$ python3 -q
>>> import numpy as np
>>> import numpy.linalg as la
>>> np.set_printoptions(precision=2, suppress=True, linewidth=140)
>>> F = np.load("m.npy")
>>> print(F)
[[ 9 15  0 15 12  6 12 15 12  0  6  0]
 [15 25  0 25 20 10 20 25 20  0 10  0]
 [ 0  0  0  0  0  0  0  0  0  0  0  0]
 [15 25  0 25 20 10 20 25 20  0 10  0]
 [12 20  0 20 16  8 16 20 16  0  8  0]
 [ 6 10  0 10  8  4  8 10  8  0  4  0]
 [12 20  0 20 16  8 16 20 16  0  8  0]
 [15 25  0 25 20 10 20 25 20  0 10  0]
 [12 20  0 20 16  8 16 20 16  0  8  0]
 [ 0  0  0  0  0  0  0  0  0  0  0  0]
 [ 6 10  0 10  8  4  8 10  8  0  4  0]
 [ 0  0  0  0  0  0  0  0  0  0  0  0]]
>>> # rows 1 and 3 are equal
>>> ev, vecs = la.eigh(F)
>>> np.abs(vecs[:, -1]).round(6).argmax()
np.int64(1)
>>> np.round(vecs.T @ F @ vecs, 2) + 0
array([[  0.,   0.,   0.,   0.,   0.,   0.,   0.,   0.,   0.,   0.,   0.,   0.],
       [  0.,   0.,   0.,   0.,   0.,   0.,   0.,   0.,   0.,   0.,   0.,   0.],
       [  0.,   0.,   0.,   0.,   0.,   0.,   0.,   0.,   0.,   0.,   0.,   0.],
       [  0.,   0.,   0.,   0.,   0.,   0.,   0.,   0.,   0.,   0.,   0.,   0.],
       [  0.,   0.,   0.,   0.,   0.,   0.,   0.,   0.,   0.,   0.,   0.,   0.],
       [  0.,   0.,   0.,   0.,   0.,   0.,   0.,   0.,   0.,   0.,   0.,   0.],
       [  0.,   0.,   0.,   0.,   0.,   0.,   0.,   0.,   0.,   0.,   0.,   0.],
       [  0.,   0.,   0.,   0.,   0.,   0.,   0.,   0.,   0.,   0.,   0.,   0.],
       [  0.,   0.,   0.,   0.,   0.,   0.,   0.,   0.,   0.,   0.,   0.,   0.],
       [  0.,   0.,   0.,   0.,   0.,   0.,   0.,   0.,   0.,   0.,   0.,   0.],
       [  0.,   0.,   0.,   0.,   0.,   0.,   0.,   0.,   0.,   0.,   0.,   0.],
       [  0.,   0.,   0.,   0.,   0.,   0.,   0.,   0.,   0.,   0.,   0., 140.]])
>>> print(la.eigvalsh(F + -2 * np.eye(12)))
[ -2.  -2.  -2.  -2.  -2.  -2.  -2.  -2.  -2.  -2.  -2. 138.]
>>> print(ev.round(2) + 0)
[  0.   0.   0.   0.   0.   0.   0.   0.   0.   0.   0. 140.]
>>> np.round(la.svd(F, compute_uv=False), 2) + 0
array([140.,   0.,   0.,   0.,   0.,   0.,   0.,   0.,   0.,   0.,   0.,   0.])
>>> print(np.round(la.eigvalsh(F @ F), 2) + 0)
[    0.     0.     0.     0.     0.     0.     0.     0.     0.     0.     0. 19600.]
>>> np.round(vecs @ np.diag(ev) @ vecs.T, 2) + 0
array([[ 9., 15.,  0., 15., 12.,  6., 12., 15., 12.,  0.,  6.,  0.],
       [15., 25.,  0., 25., 20., 10., 20., 25., 20.,  0., 10.,  0.],
       [ 0.,  0.,  0.,  0.,  0.,  0.,  0.,  0.,  0.,  0.,  0.,  0.],
       [15., 25.,  0., 25., 20., 10., 20., 25., 20.,  0., 10.,  0.],
       [12., 20.,  0., 20., 16.,  8., 16., 20., 16.,  0.,  8.,  0.],
       [ 6., 10.,  0., 10.,  8.,  4.,  8., 10.,  8.,  0.,  4.,  0.],
       [12., 20.,  0., 20., 16.,  8., 16., 20., 16.,  0.,  8.,  0.],
       [15., 25.,  0., 25., 20., 10., 20., 25., 20.,  0., 10.,  0.],
       [12., 20.,  0., 20., 16.,  8., 16., 20., 16.,  0.,  8.,  0.],
       [ 0.,  0.,  0.,  0.,  0.,  0.,  0.,  0.,  0.,  0.,  0.,  0.],
       [ 6., 10.,  0., 10.,  8.,  4.,  8., 10.,  8.,  0.,  4.,  0.],
       [ 0.,  0.,  0.,  0.,  0.,  0.,  0.,  0.,  0.,  0.,  0.,  0.]])
>>> np.abs(vecs[:, -1])
array([0.25, 0.42, 0.  , 0.42, 0.34, 0.17, 0.34, 0.42, 0.34, 0.  , 0.17, 0.  ])
>>> np.unique(ev.round(6) + 0, return_counts=True)[1]
array([11,  1])
>>> ev, vecs = la.eigh(F)
>>> x0 = np.array([8, 5, 4, 1, 3, 5, 1, 5, 8, 5, 6, 1])
>>> x0 @ F @ x0
np.int64(22201)
>>> np.round(vecs * np.abs(ev) @ vecs.T, 2) + 0
array([[ 9., 15.,  0., 15., 12.,  6., 12., 15., 12.,  0.,  6.,  0.],
       [15., 25.,  0., 25., 20., 10., 20., 25., 20.,  0., 10.,  0.],
       [ 0.,  0.,  0.,  0.,  0.,  0.,  0.,  0.,  0.,  0.,  0.,  0.],
       [15., 25.,  0., 25., 20., 10., 20., 25., 20.,  0., 10.,  0.],
       [12., 20.,  0., 20., 16.,  8., 16., 20., 16.,  0.,  8.,  0.],
       [ 6., 10.,  0., 10.,  8.,  4.,  8., 10.,  8.,  0.,  4.,  0.],
       [12., 20.,  0., 20., 16.,  8., 16., 20., 16.,  0.,  8.,  0.],
       [15., 25.,  0., 25., 20., 10., 20., 25., 20.,  0., 10.,  0.],
       [12., 20.,  0., 20., 16.,  8., 16., 20., 16.,  0.,  8.,  0.],
       [ 0.,  0.,  0.,  0.,  0.,  0.,  0.,  0.,  0.,  0.,  0.,  0.],
       [ 6., 10.,  0., 10.,  8.,  4.,  8., 10.,  8.,  0.,  4.,  0.],
       [ 0.,  0.,  0.,  0.,  0.,  0.,  0.,  0.,  0.,  0.,  0.,  0.]])
>>> (np.sign(vecs[:, -1].round(6)) == np.sign(vecs[0, -1].round(6))).astype(int)
array([1, 1, 0, 1, 1, 1, 1, 1, 1, 0, 1, 0])
>>> np.round(vecs * np.maximum(ev, 0) @ vecs.T, 2) + 0
array([[ 9., 15.,  0., 15., 12.,  6., 12., 15., 12.,  0.,  6.,  0.],
       [15., 25.,  0., 25., 20., 10., 20., 25., 20.,  0., 10.,  0.],
       [ 0.,  0.,  0.,  0.,  0.,  0.,  0.,  0.,  0.,  0.,  0.,  0.],
       [15., 25.,  0., 25., 20., 10., 20., 25., 20.,  0., 10.,  0.],
       [12., 20.,  0., 20., 16.,  8., 16., 20., 16.,  0.,  8.,  0.],
       [ 6., 10.,  0., 10.,  8.,  4.,  8., 10.,  8.,  0.,  4.,  0.],
       [12., 20.,  0., 20., 16.,  8., 16., 20., 16.,  0.,  8.,  0.],
       [15., 25.,  0., 25., 20., 10., 20., 25., 20.,  0., 10.,  0.],
       [12., 20.,  0., 20., 16.,  8., 16., 20., 16.,  0.,  8.,  0.],
       [ 0.,  0.,  0.,  0.,  0.,  0.,  0.,  0.,  0.,  0.,  0.,  0.],
       [ 6., 10.,  0., 10.,  8.,  4.,  8., 10.,  8.,  0.,  4.,  0.],
       [ 0.,  0.,  0.,  0.,  0.,  0.,  0.,  0.,  0.,  0.,  0.,  0.]])
